$ ipython --no-banner

In [1]: import numpy as np

In [2]: np.set_printoptions(precision=1, suppress=True, linewidth=160, floatmode="fixed")

In [3]: E = np.loadtxt("a.csv", delimiter=",")

In [4]: print(E)
[[-0.4 -0.5  0.8  0.1]
 [ 0.8 -0.5  0.1 -0.2]
 [-0.4 -0.5 -0.4 -0.6]
 [-0.1 -0.5 -0.5  0.7]]

In [5]: r0 = np.array([-1, -1, 2, 1])

In [6]: A2 = E + np.outer(r0, np.eye(4)[1])

In [7]: print(np.round(np.linalg.det(A2) / np.linalg.det(E), 1), round(1 + np.linalg.solve(E, r0)[1], 1))
0.6 0.6

In [8]: print(np.linalg.matrix_rank(A2 - E))
1

In [9]: mat = np.loadtxt("test14.csv", delimiter=",")

In [10]: print(mat)
[[ 4.0  0.0 -2.0]
 [ 4.0  0.0 -2.0]
 [ 4.0  0.0 -2.0]]

In [11]: U, sigma, Vh = np.linalg.svd(mat)

In [12]: V = Vh[:(sigma > 1e-8).sum()]

In [13]: rng = np.random.default_rng(7)

In [14]: x = mat[1] + 2 * mat[2] + rng.integers(2) * np.eye(3)[1]

In [15]: print(x)
[12.0  1.0 -6.0]

In [16]: print(round(np.linalg.norm(x - V.T @ V @ x), 1))
1.0

In [17]: print(np.allclose(V.T @ V @ x, x))
False

In [18]: A = np.load("dump.npy")

In [19]: print(A)
[[117  79   0]
 [ 36   6   0]
 [ 75  53   0]
 [ 83  61   0]
 [112  50   0]
 [ 60  30   0]
 [112  50   0]
 [ 48  50   0]
 [ 40  42   0]
 [ 95  41   0]
 [145  75   0]
 [ 45   7   0]
 [100  70   0]
 [ 40  42   0]
 [144  82   0]
 [ 87  33   0]
 [127  73   0]
 [ 59  37   0]
 [ 26  12   0]
 [ 56  58   0]
 [  8  10   0]]

In [20]: print(np.linalg.matrix_rank(A, rtol=0.1))
2
